In [1]: import numpy as np

In [2]: np.set_printoptions(precision=2, suppress=True, linewidth=140)

In [3]: def tidy(a):
   ...:     return np.round(a, 2) + 0
   ...: 

In [4]: K = np.load("mat.npy")

In [5]: K
Out[5]: 
array([[6., 5., 5., 0., 0., 0., 5., 5., 0., 0., 5.],
       [5., 6., 5., 0., 0., 0., 5., 5., 0., 0., 5.],
       [5., 5., 6., 0., 0., 0., 5., 5., 0., 0., 5.],
       [0., 0., 0., 6., 5., 0., 0., 0., 5., 0., 0.],
       [0., 0., 0., 5., 6., 0., 0., 0., 5., 0., 0.],
       [0., 0., 0., 0., 0., 6., 0., 0., 0., 5., 0.],
       [5., 5., 5., 0., 0., 0., 6., 5., 0., 0., 5.],
       [5., 5., 5., 0., 0., 0., 5., 6., 0., 0., 5.],
       [0., 0., 0., 5., 5., 0., 0., 0., 6., 0., 0.],
       [0., 0., 0., 0., 0., 5., 0., 0., 0., 6., 0.],
       [5., 5., 5., 0., 0., 0., 5., 5., 0., 0., 6.]])

In [6]: vec = np.array([3, 5, 5, 2, -3, -5, 2, 2, -3, -2, -3])

In [7]: rhs = K @ vec

In [8]: coef, lr = np.zeros(11), 1 / np.linalg.norm(K, 2) ** 2

In [9]: for i in range(8):
   ...:     coef -= lr * K.T @ (K @ coef - rhs)
   ...:     if i % 2 == 0: print(i, round(np.linalg.norm(K @ coef - rhs), 2))
   ...: 
0 55.35
2 39.99
4 29.95
6 23.06

In [10]: tidy(np.linalg.cond(K))
Out[10]: np.float64(31.0)

In [11]: U, sig, VT = np.linalg.svd(K)

In [12]: tidy(sig)
Out[12]: array([31., 16., 11.,  1.,  1.,  1.,  1.,  1.,  1.,  1.,  1.])

In [13]: np.argmax(sig[:-1] / (sig[1:] + 1e-6)) + 1
Out[13]: np.int64(3)

In [14]: Y = U[:, :3] @ np.diag(sig[:3]) @ VT[:3]

In [15]: print(np.linalg.matrix_rank(Y))
3

In [16]: np.linalg.matrix_rank(K, rtol=0.05)
Out[16]: np.int64(3)

In [17]: tidy(Y)
Out[17]: 
array([[5.17, 5.17, 5.17, 0.  , 0.  , 0.  , 5.17, 5.17, 0.  , 0.  , 5.17],
       [5.17, 5.17, 5.17, 0.  , 0.  , 0.  , 5.17, 5.17, 0.  , 0.  , 5.17],
       [5.17, 5.17, 5.17, 0.  , 0.  , 0.  , 5.17, 5.17, 0.  , 0.  , 5.17],
       [0.  , 0.  , 0.  , 5.33, 5.33, 0.  , 0.  , 0.  , 5.33, 0.  , 0.  ],
       [0.  , 0.  , 0.  , 5.33, 5.33, 0.  , 0.  , 0.  , 5.33, 0.  , 0.  ],
       [0.  , 0.  , 0.  , 0.  , 0.  , 5.5 , 0.  , 0.  , 0.  , 5.5 , 0.  ],
       [5.17, 5.17, 5.17, 0.  , 0.  , 0.  , 5.17, 5.17, 0.  , 0.  , 5.17],
       [5.17, 5.17, 5.17, 0.  , 0.  , 0.  , 5.17, 5.17, 0.  , 0.  , 5.17],
       [0.  , 0.  , 0.  , 5.33, 5.33, 0.  , 0.  , 0.  , 5.33, 0.  , 0.  ],
       [0.  , 0.  , 0.  , 0.  , 0.  , 5.5 , 0.  , 0.  , 0.  , 5.5 , 0.  ],
       [5.17, 5.17, 5.17, 0.  , 0.  , 0.  , 5.17, 5.17, 0.  , 0.  , 5.17]])

In [18]: tidy(np.linalg.norm(K - Y, 2)), tidy(sig[3])
Out[18]: (np.float64(1.0), np.float64(1.0))

In [19]: vals, V = np.linalg.eigh(K)

In [20]: tidy(np.linalg.svd(K, compute_uv=False))
Out[20]: array([31., 16., 11.,  1.,  1.,  1.,  1.,  1.,  1.,  1.,  1.])

In [21]: tidy(V.T @ K @ V)
Out[21]: 
array([[ 1.,  0.,  0.,  0.,  0.,  0.,  0.,  0.,  0.,  0.,  0.],
       [ 0.,  1.,  0.,  0.,  0.,  0.,  0.,  0.,  0.,  0.,  0.],
       [ 0.,  0.,  1.,  0.,  0.,  0.,  0.,  0.,  0.,  0.,  0.],
       [ 0.,  0.,  0.,  1.,  0.,  0.,  0.,  0.,  0.,  0.,  0.],
       [ 0.,  0.,  0.,  0.,  1.,  0.,  0.,  0.,  0.,  0.,  0.],
       [ 0.,  0.,  0.,  0.,  0.,  1.,  0.,  0.,  0.,  0.,  0.],
       [ 0.,  0.,  0.,  0.,  0.,  0.,  1.,  0.,  0.,  0.,  0.],
       [ 0.,  0.,  0.,  0.,  0.,  0.,  0.,  1.,  0.,  0.,  0.],
       [ 0.,  0.,  0.,  0.,  0.,  0.,  0.,  0., 11.,  0.,  0.],
       [ 0.,  0.,  0.,  0.,  0.,  0.,  0.,  0.,  0., 16.,  0.],
       [ 0.,  0.,  0.,  0.,  0.,  0.,  0.,  0.,  0.,  0., 31.]])

In [22]: print(np.unique(vals.round(6) + 0, return_counts=True)[1])
[8 1 1 1]

In [23]: print((vals > 1e-8).sum(), (vals < -1e-8).sum())
11 0

In [24]: print(tidy(vals))
[ 1.  1.  1.  1.  1.  1.  1.  1. 11. 16. 31.]

In [25]: print(vals.sum(), np.trace(K))
66.0 66.0

In [26]: np.abs(V[:, -1]).round(6).argmax()
Out[26]: np.int64(0)
